$ python -q
>>> import numpy as np
>>> np.set_printoptions(precision=2, suppress=True, linewidth=200, legacy="1.25")
>>> data = np.load("w.npy")
>>> data
array([[ 0.9 ,  0.63, -0.54, -1.35],
       [ 0.7 ,  0.49, -0.42, -1.05],
       [-1.8 , -1.26,  1.08,  2.7 ]])
>>> # rank 1
>>> f = np.array([3, -3])
>>> print(np.correlate(data[2], data[1], "full"))
[ 1.89  2.08 -1.49 -5.17 -1.49  2.08  1.89]
>>> print(np.convolve(data[2], f))
[-5.4   1.62  7.02  4.86 -8.1 ]
>>> U, sv, vt = np.linalg.svd(data)
>>> vecs = vt[:(sv > 1e-8).sum()]
>>> rng = np.random.default_rng(123334)
>>> vec = data[0] + 4 * data[1] + rng.integers(2) * np.eye(4)[3]
>>> vec
array([ 3.7 ,  2.59, -2.22, -5.55])
>>> print(np.linalg.matrix_rank(np.vstack([data, vec])))
1
>>> vecs.T @ vecs
array([[ 0.24,  0.17, -0.15, -0.37],
       [ 0.17,  0.12, -0.1 , -0.26],
       [-0.15, -0.1 ,  0.09,  0.22],
       [-0.37, -0.26,  0.22,  0.55]])
>>> U, sv, vt = np.linalg.svd(data)
>>> np.argmax(sv[:-1] / (sv[1:] + 1e-6)) + 1
1
>>> sv.round(2) + 0
array([4.31, 0.  , 0.  ])
>>> out = U[:, :1] @ np.diag(sv[:1]) @ vt[:1]
>>> np.round(np.abs(data - out).max(), 2)
0.0
>>> M = 0.5 ** np.abs(np.subtract.outer(np.arange(3), np.arange(3)))
>>> M
array([[1.  , 0.5 , 0.25],
       [0.5 , 1.  , 0.5 ],
       [0.25, 0.5 , 1.  ]])
>>> # equal to its transpose
>>> proj = np.triu(np.array([[2, -1, -2], [1, 2, -1], [2, -2, 0]]), 1) + np.eye(3)
>>> out = proj @ M @ np.linalg.inv(proj)
>>> np.poly(out)
array([ 1.  , -3.  ,  2.44, -0.56])
>>> out
array([[ 0.  , -1.5 , -3.75],
       [ 0.25,  0.75,  0.75],
       [ 0.25,  0.75,  2.25]])
>>> proj @ M - M @ proj
array([[-1.  , -1.  ,  0.  ],
       [-0.25,  0.  ,  1.  ],
       [ 0.  ,  0.25,  1.  ]])
>>> np.linalg.matrix_rank(out)
3
>>> vec = np.ones(3)
>>> for _ in range(6):
...     vec = M @ vec
...     vec /= np.linalg.norm(vec)
...     print(round(vec @ M @ vec, 2))
... 
1.84
1.84
1.84
1.84
1.84
1.84
>>> vec
array([0.54, 0.64, 0.54])
>>> np.linalg.norm(M, axis=0)
array([1.15, 1.22, 1.15])
>>> round(float(M[1] @ M[2]), 2)
1.12
>>> np.round(np.linalg.norm(M) ** 2 / np.linalg.norm(M, 2) ** 2, 2)
1.21
>>> print(round(float(np.linalg.norm(M, 2)), 2))
1.84
>>> round(np.linalg.norm(M[1] - M[2]), 2)
0.75
>>> np.linalg.norm(M, axis=1).argmax()
1
>>> np.round(np.linalg.norm(M[1], 1), 2), np.round(np.linalg.norm(M[1], np.inf), 2)
(2.0, 1.0)
>>> round(float(np.linalg.norm(M, 1)), 2), round(np.linalg.norm(M, np.inf), 2)
(2.0, 2.0)
>>> evals, vecs = np.linalg.eigh(M)
>>> (evals > 1e-8).sum(), (evals < -1e-8).sum()
(3, 0)
>>> np.round(evals.sum(), 2), np.trace(M)
(3.0, 3.0)
>>> print(np.abs(vecs[:, -1]))
[0.54 0.64 0.54]
>>> idx = rng.permutation(3)
>>> out = M[:, idx] * rng.choice([-1, 1], 3)
>>> out
array([[-0.25, -0.5 ,  1.  ],
       [-0.5 , -1.  ,  0.5 ],
       [-1.  , -0.5 ,  0.25]])
>>> U, _, vt = np.linalg.svd(M.T @ out)
>>> print(idx)
[2 1 0]
>>> np.round(U @ vt, 2) + 0
array([[ 0.,  0.,  1.],
       [ 0., -1.,  0.],
       [-1.,  0.,  0.]])
>>> arr = np.array([[-2.0, -4.24, 3.19],
...     [-1.7, -5.58, 3.33],
...     [-2.14, -5.0, 3.4],
...     [-1.67, -5.35, 2.85],
...     [-1.71, -5.48, 3.11],
...     [-1.52, -4.97, 2.87],
...     [-2.18, -4.88, 3.05],
...     [1.8, -3.09, 1.49],
...     [1.84, -2.79, 1.45],
...     [1.45, -2.97, 1.93],
...     [2.28, -2.67, 1.88],
...     [1.61, -2.49, 1.5],
...     [1.93, -2.64, 1.69],
...     [2.29, -2.67, 2.84]])
>>> out = np.c_[arr[:, :2] @ np.array([[3, 3], [1, 1]]), np.array([0, 1, 2, -1, 1, -1, -1, -2, 1, 2, -2, -2, -1, -2])]
>>> out
array([[-10.24, -10.24,   0.  ],
       [-10.68, -10.68,   1.  ],
       [-11.42, -11.42,   2.  ],
       [-10.36, -10.36,  -1.  ],
       [-10.61, -10.61,   1.  ],
       [ -9.53,  -9.53,  -1.  ],
       [-11.42, -11.42,  -1.  ],
       [  2.31,   2.31,  -2.  ],
       [  2.73,   2.73,   1.  ],
       [  1.38,   1.38,   2.  ],
       [  4.17,   4.17,  -2.  ],
       [  2.34,   2.34,  -2.  ],
       [  3.15,   3.15,  -1.  ],
       [  4.2 ,   4.2 ,  -2.  ]])
>>> np.round(np.linalg.lstsq(arr, out[:, 0])[0], 2) + 0
array([3., 1., 0.])
>>> np.linalg.matrix_rank(out)
2
>>> G = np.cov(out, rowvar=False)
>>> print(G)
[[49.8  49.8  -4.29]
 [49.8  49.8  -4.29]
 [-4.29 -4.29  2.25]]
>>> out.std(axis=0)
array([6.8 , 6.8 , 1.44])
>>> print(np.round(np.polyfit(out[:, 1], out[:, 0], 1), 2) + 0)
[1. 0.]
>>> np.corrcoef(out[:, 1], out[:, 0])[0, 1]
1.0
>>> G.shape
(3, 3)
>>> idx = rng.permutation(3)
>>> print(idx)
[2 1 0]
>>> out = G[idx][:, idx]
>>> out
array([[ 2.25, -4.29, -4.29],
       [-4.29, 49.8 , 49.8 ],
       [-4.29, 49.8 , 49.8 ]])
>>> np.diag(out)
array([ 2.25, 49.8 , 49.8 ])
>>> np.allclose(out, G)
False
>>> round(float(np.linalg.det(out)), 2), round(float(np.linalg.det(G[idx])), 2)
(0.0, 0.0)
>>> idx = arr[:, 0] > np.median(arr[:, 0])
>>> f = arr[idx].mean(axis=0) - arr[~idx].mean(axis=0)
>>> f
array([ 3.73,  2.31, -1.29])
>>> (((arr - arr.mean(axis=0)) @ f > 0) == idx).mean()
1.0
>>> proj = arr @ np.linalg.solve(arr.T @ arr, arr.T)
>>> np.diag(proj)
array([0.29, 0.16, 0.21, 0.22, 0.18, 0.14, 0.16, 0.26, 0.2 , 0.11, 0.18, 0.11, 0.14, 0.65])
>>> np.allclose(proj @ proj, proj)
True
>>> W0 = np.loadtxt("layer17.csv", delimiter=",")
>>> W0
array([[ -8.13,  -5.53, -10.19],
       [ -4.87,   2.23,  12.81],
       [-22.04,  -2.03,   9.83],
       [ -3.1 ,  -0.45,  -1.91],
       [ -8.5 ,   8.93,  -4.1 ],
       [ 52.58,   5.82,  -4.31],
       [-31.29,   3.28,  -7.46],
       [  5.62,   3.34,   5.57],
       [-25.29,  -8.88,  -2.91],
       [  6.63,  -1.61,   0.22],
       [ 13.78,   8.19, -12.57],
       [-22.61,  -7.8 ,   4.81],
       [ 20.66,  -2.92,  -8.75],
       [ -9.9 ,  -4.74,   7.86],
       [ -8.24, -10.63,  -0.47],
       [ 21.21,   6.43,  25.41],
       [-16.71,   1.49, -16.03],
       [-11.16,  -0.12,   0.49]])
>>> idx = W0[:, 2] > np.median(W0[:, 2])
>>> f = W0[idx].mean(axis=0) - W0[~idx].mean(axis=0)
>>> ((W0 - W0.mean(axis=0)) @ f > 0).astype(int)
array([0, 1, 1, 0, 0, 0, 1, 1, 1, 0, 0, 1, 0, 1, 1, 1, 0, 1])
>>> idx.astype(int)
array([0, 1, 1, 0, 0, 0, 0, 1, 0, 1, 0, 1, 0, 1, 1, 1, 0, 1])
>>> f
array([-4.37, -2.76, 14.97])
>>> round(float((((W0 - W0.mean(axis=0)) @ f > 0) == idx).mean()), 2)
0.83
>>> out = np.array([[1, 0, 1, 3], [0, 1, 2, 1], [3, 3, 2, 3]])
>>> J = out.T @ out
>>> J
array([[10,  9,  7, 12],
       [ 9, 10,  8, 10],
       [ 7,  8,  9, 11],
       [12, 10, 11, 19]])
>>> # null space of dimension 1
>>> print(np.round(np.linalg.norm(J, 2) / np.linalg.norm(J), 2))
0.99
>>> np.linalg.matrix_rank(J, rtol=0.1)
1
>>> print([round(float(x), 2) for x in np.linalg.svd(J, compute_uv=False)[:3]])
[41.71, 3.81, 2.49]
>>> round(np.linalg.det(J[::-1]), 2)
-0.0
>>> np.round(np.linalg.det(2 * J), 2), round(np.linalg.det(J), 2)
(-0.0, -0.0)
>>> np.einsum("ij,ji->", J, J)
1760
>>> print(np.einsum("ii->", J))
48
>>> round(np.linalg.det(J.T), 2)
-0.0
>>> print(round(float(np.linalg.eigvals(J).sum().real), 2))
48.0
>>> np.round(np.linalg.eigvals(J), 2) + 0
array([41.71,  0.  ,  2.49,  3.81])
>>> J - J[0]
array([[ 0,  0,  0,  0],
       [-1,  1,  1, -2],
       [-3, -1,  2, -1],
       [ 2,  1,  4,  7]])
>>> np.linalg.matrix_rank(J)
3
>>> print(np.round(np.linalg.svd(J, compute_uv=False), 2) + 0)
[41.71  3.81  2.49  0.  ]
>>> np.abs(J).max()
19
>>> print(J.shape)
(4, 4)
>>> J.sum(axis=1)
array([38, 37, 35, 52])
>>> f, v = J[2], J[1]
>>> f @ f
315
>>> pr = (f @ v) / (f @ f) * f
>>> round((v - pr) @ f, 2)
-0.0
>>> v - pr
array([ 1.78,  1.75, -1.29, -1.35])
>>> proj = np.triu(np.array([[4, 8, 9, 4], [0, 8, 0, 5], [0, 8, 4, 4], [4, 0, 6, 7]]), 1) + np.eye(4)
>>> out = proj @ J @ np.linalg.inv(proj)
>>> print(np.linalg.matrix_rank(out))
3
>>> np.trace(out), np.trace(J)
(48.0, 48)
>>> X = np.load("a.npy")
>>> X
array([[-1.86, -2.83,  3.68],
       [ 3.67,  1.88, -2.83],
       [-4.78, -0.52,  1.39],
       [ 2.55, -2.96,  3.12],
       [-0.23, -3.19,  3.84],
       [-3.11,  2.75, -2.78],
       [ 4.6 ,  0.86, -1.77],
       [ 1.83, -3.13,  3.44],
       [ 3.81,  1.76, -2.71],
       [-4.94,  0.76, -0.11],
       [-1.81,  3.13, -3.45],
       [-0.79, -3.11,  3.84],
       [ 2.86,  2.4 , -3.32],
       [ 4.5 , -1.73,  1.34],
       [-0.63, -3.13,  3.84],
       [ 0.02,  3.21, -3.83],
       [-4.38, -1.17,  2.1 ],
       [-4.96,  0.17,  0.6 ],
       [-1.25,  3.21, -3.63],
       [-2.3 , -2.67,  3.55]])
>>> cen = X - X.mean(axis=0)
>>> U, sv, vt = np.linalg.svd(cen, full_matrices=False)
>>> print(np.abs(vt[0]).argmax())
2
>>> np.round(cen.mean(axis=0), 2) + 0
array([0., 0., 0.])
>>> sv.round(2) + 0
array([17.35, 13.9 ,  0.  ])
>>> np.round(sv ** 2 / (sv ** 2).sum(), 2) + 0
array([0.61, 0.39, 0.  ])
>>> (np.sign(U[:, 0]) == np.sign(U[0, 0])).astype(int)
array([1, 0, 1, 1, 1, 0, 0, 1, 0, 1, 0, 1, 0, 1, 1, 0, 1, 1, 0, 1])
>>> print(np.linalg.matrix_rank(cen))
2
>>> feats = np.eye(3, dtype=int)[rng.permutation(3)]
>>> feats
array([[1, 0, 0],
       [0, 0, 1],
       [0, 1, 0]])
>>> np.linalg.matrix_power(feats, 2)
array([[1, 0, 0],
       [0, 1, 0],
       [0, 0, 1]])
>>> pr = np.eye(3)[2]
>>> for _ in range(5):
...     pr = pr @ feats
...     print(pr.round(2))
... 
[0. 1. 0.]
[0. 0. 1.]
[0. 1. 0.]
[0. 0. 1.]
[0. 1. 0.]
>>> f, v = feats[2], feats[1]
>>> f @ v
0
>>> pr = (f @ v) / (f @ f) * f
>>> np.linalg.matrix_rank(np.outer(f, v))
1
>>> np.round(np.linalg.norm(f + v) ** 2 + np.linalg.norm(f - v) ** 2, 2)
4.0
>>> np.outer(f, v)
array([[0, 0, 0],
       [0, 0, 1],
       [0, 0, 0]])
>>> (v - pr) @ f
0.0
